In [1]: import numpy as np

In [2]: np.set_printoptions(precision=3, suppress=True, linewidth=160, legacy="1.25")

In [3]: arr = np.loadtxt("data.csv", delimiter=",")

In [4]: arr
Out[4]: 
array([[ 3.,  8.,  4.,  3.,  9.,  4.],
       [ 0.,  0.,  0.,  0.,  0.,  0.],
       [ 3.,  8.,  4.,  3.,  9.,  4.],
       [ 9.,  9.,  8.,  3., 16.,  9.],
       [ 3.,  8.,  4.,  3.,  9.,  4.],
       [18., 18., 16.,  6., 32., 18.]])

In [5]: # row 2 repeats row 0

In [6]: Uu, s, VT = np.linalg.svd(arr)

In [7]: s.round(3) + 0
Out[7]: array([58.35 ,  6.346,  0.   ,  0.   ,  0.   ,  0.   ])

In [8]: np.argmax(s[:-1] / (s[1:] + 1e-6)) + 1
Out[8]: 2

In [9]: B = Uu[:, :2] @ np.diag(s[:2]) @ VT[:2]

In [10]: np.linalg.matrix_rank(arr, rtol=0.05)
Out[10]: 2

In [11]: round(np.linalg.norm(arr - B) / np.linalg.norm(arr), 3)
Out[11]: 0.0

In [12]: np.round(np.linalg.norm(arr - B, 2), 3), round(float(s[2]), 3)
Out[12]: (0.0, 0.0)

In [13]: M = np.array([[5, 0, 5, 4, 0, 4],
    ...:     [0, 15, 10, 0, 12, 8],
    ...:     [15, 5, 0, 12, 4, 0],
    ...:     [6, 0, 6, 0, 0, 0],
    ...:     [0, 18, 12, 0, 0, 0],
    ...:     [18, 6, 0, 0, 0, 0]])

In [14]: rng = np.random.default_rng(318075)

In [15]: lab = rng.permutation(6)

In [16]: lab
Out[16]: array([1, 3, 4, 2, 0, 5])

In [17]: B = M[lab][:, lab]

In [18]: B
Out[18]: 
array([[15,  0, 12, 10,  0,  8],
       [ 0,  0,  0,  6,  6,  0],
       [18,  0,  0, 12,  0,  0],
       [ 5, 12,  4,  0, 15,  0],
       [ 0,  4,  0,  5,  5,  4],
       [ 6,  0,  0,  0, 18,  0]])

In [19]: def softmax(z):
    ...:     e = np.exp(z - z.max(axis=-1, keepdims=True))
    ...:     return e / e.sum(axis=-1, keepdims=True)
    ...: 

In [20]: np.round(softmax(10 * arr[5]), 3) + 0
Out[20]: array([0., 0., 0., 0., 1., 0.])

In [21]: np.round(softmax(arr[5]), 3) + 0
Out[21]: array([0., 0., 0., 0., 1., 0.])

In [22]: att = arr @ arr.T / np.sqrt(6)

In [23]: softmax(att)[5] @ arr
Out[23]: array([18., 18., 16.,  6., 32., 18.])

In [24]: np.round(softmax(att + np.triu(np.full(att.shape, -np.inf), 1)), 3) + 0
Out[24]: 
array([[1. , 0. , 0. , 0. , 0. , 0. ],
       [0.5, 0.5, 0. , 0. , 0. , 0. ],
       [0.5, 0. , 0.5, 0. , 0. , 0. ],
       [0. , 0. , 0. , 1. , 0. , 0. ],
       [0. , 0. , 0. , 1. , 0. , 0. ],
       [0. , 0. , 0. , 0. , 0. , 1. ]])

In [25]: softmax(att).round(6).argmax(axis=1)
Out[25]: array([5, 0, 5, 5, 5, 5])

In [26]: vec = np.array([0, -1, -3, 0, 0, 0])

In [27]: target = M @ vec

In [28]: target
Out[28]: array([-15, -45,  -5, -18, -54,  -6])

In [29]: np.round(np.linalg.solve(M, target + M[:, 5]), 3) + 0
Out[29]: array([ 0., -1., -3.,  0.,  0.,  1.])

In [30]: np.round(np.linalg.solve(M, target), 3) + 0
Out[30]: array([ 0., -1., -3.,  0.,  0.,  0.])

In [31]: u, r1 = M[4], M[3]

In [32]: u @ u
Out[32]: 468

In [33]: p = (u @ r1) / (u @ u) * u

In [34]: r1 - p
Out[34]: array([ 6.   , -2.769,  4.154,  0.   ,  0.   ,  0.   ])

In [35]: round(float((r1 - p) @ u), 3)
Out[35]: -0.0

In [36]: p
Out[36]: array([0.   , 2.769, 1.846, 0.   , 0.   , 0.   ])

In [37]: t = np.radians(60)

In [38]: R = np.eye(6)

In [39]: R[4, 4] = R[5, 5] = np.cos(t)

In [40]: R[4, 5], R[5, 4] = -np.sin(t), np.sin(t)

In [41]: R
Out[41]: 
array([[ 1.   ,  0.   ,  0.   ,  0.   ,  0.   ,  0.   ],
       [ 0.   ,  1.   ,  0.   ,  0.   ,  0.   ,  0.   ],
       [ 0.   ,  0.   ,  1.   ,  0.   ,  0.   ,  0.   ],
       [ 0.   ,  0.   ,  0.   ,  1.   ,  0.   ,  0.   ],
       [ 0.   ,  0.   ,  0.   ,  0.   ,  0.5  , -0.866],
       [ 0.   ,  0.   ,  0.   ,  0.   ,  0.866,  0.5  ]])

In [42]: B = M @ R.T

In [43]: round(np.linalg.det(R), 3), np.trace(R)
Out[43]: (1.0, 5.0)

In [44]: B
Out[44]: 
array([[ 5.   ,  0.   ,  5.   ,  4.   , -3.464,  2.   ],
       [ 0.   , 15.   , 10.   ,  0.   , -0.928, 14.392],
       [15.   ,  5.   ,  0.   , 12.   ,  2.   ,  3.464],
       [ 6.   ,  0.   ,  6.   ,  0.   ,  0.   ,  0.   ],
       [ 0.   , 18.   , 12.   ,  0.   ,  0.   ,  0.   ],
       [18.   ,  6.   ,  0.   ,  0.   ,  0.   ,  0.   ]])

In [45]: np.allclose(M @ M.T, B @ B.T)
Out[45]: True

In [46]: A = np.load("dump.npy")

In [47]: A
Out[47]: 
array([[-2.086, -0.744,  0.308,  1.594, -0.178,  2.903],
       [-2.086, -2.296, -1.818, -0.809,  0.654, -1.411],
       [ 1.252, -0.44 , -0.599, -1.419,  2.932,  1.809],
       [-2.225,  1.645,  2.068, -1.047,  1.562, -0.727],
       [ 0.278, -1.896,  2.028, -2.324, -1.534,  0.681],
       [ 0.835, -1.919,  1.962,  2.073,  1.468, -1.148]])

In [48]: B = A / np.sqrt((A ** 2).mean(axis=1, keepdims=True))

In [49]: np.linalg.matrix_rank(B) == np.linalg.matrix_rank(A)
Out[49]: True

In [50]: np.linalg.matrix_rank(A - A.mean(axis=1, keepdims=True))
Out[50]: 5

In [51]: B[3]
Out[51]: array([-1.363,  1.007,  1.267, -0.641,  0.956, -0.445])

In [52]: np.linalg.norm(B, axis=1)
Out[52]: array([2.449, 2.449, 2.449, 2.449, 2.449, 2.449])

In [53]: vec = np.array([1, 0, 1, 0, 0, 4])

In [54]: target = A @ vec

In [55]: c, lr = np.zeros(6), 1 / np.linalg.norm(A, 2) ** 2

In [56]: for i in range(3):
    ...:     c -= lr * A.T @ (A @ c - target)
    ...:     if i % 1 == 0: print(i, round(np.linalg.norm(A @ c - target), 3))
    ...: 
0 0.0
1 0.0
2 0.0

In [57]: c.round(3) + 0
Out[57]: array([1., 0., 1., 0., 0., 4.])

In [58]: lab = rng.permutation(6)

In [59]: lab
Out[59]: array([0, 3, 2, 5, 4, 1])

In [60]: B = A[lab][:, lab]

In [61]: np.diag(B)
Out[61]: array([-2.086, -1.047, -0.599, -1.148, -1.534, -2.296])

In [62]: J = np.loadtxt("w.csv", delimiter=",")

In [63]: J
Out[63]: 
array([[ 0.398, -0.616, -0.152, -1.09 ],
       [ 0.1  ,  0.1  ,  0.3  ,  1.4  ],
       [ 0.5  , -0.6  , -0.2  , -1.2  ],
       [ 0.2  ,  1.9  ,  0.2  , -1.5  ]])

In [64]: vec = np.array([0, -2, -3, -3])

In [65]: h1 = np.maximum(J @ vec, 0)

In [66]: J * (h1 > 1e-9)[:, None]
Out[66]: 
array([[ 0.398, -0.616, -0.152, -1.09 ],
       [ 0.   ,  0.   ,  0.   ,  0.   ],
       [ 0.5  , -0.6  , -0.2  , -1.2  ],
       [ 0.2  ,  1.9  ,  0.2  , -1.5  ]])

In [67]: h1
Out[67]: array([4.958, 0.   , 5.4  , 0.1  ])

In [68]: u = np.array([1, 9, 3, 0])

In [69]: B = J + np.outer(u, np.eye(4)[1])

In [70]: B
Out[70]: 
array([[ 0.398,  0.384, -0.152, -1.09 ],
       [ 0.1  ,  9.1  ,  0.3  ,  1.4  ],
       [ 0.5  ,  2.4  , -0.2  , -1.2  ],
       [ 0.2  ,  1.9  ,  0.2  , -1.5  ]])

In [71]: np.linalg.matrix_rank(np.linalg.inv(B) - np.linalg.inv(J), tol=1e-8)
Out[71]: 1

In [72]: np.linalg.matrix_rank(B - J)
Out[72]: 1

In [73]: O = J.astype(float).copy()

In [74]: for j in range(4):
    ...:     O[:, j] -= O[:, :j] @ (O[:, :j].T @ O[:, j])
    ...:     O[:, j] /= np.linalg.norm(O[:, j])
    ...: 

In [75]: np.round(O.T @ J, 3) + 0
Out[75]: 
array([[ 0.677, -0.229, -0.134, -1.763],
       [ 0.   ,  2.075,  0.286, -0.83 ],
       [ 0.   ,  0.   ,  0.306,  1.723],
       [ 0.   ,  0.   ,  0.   ,  0.265]])
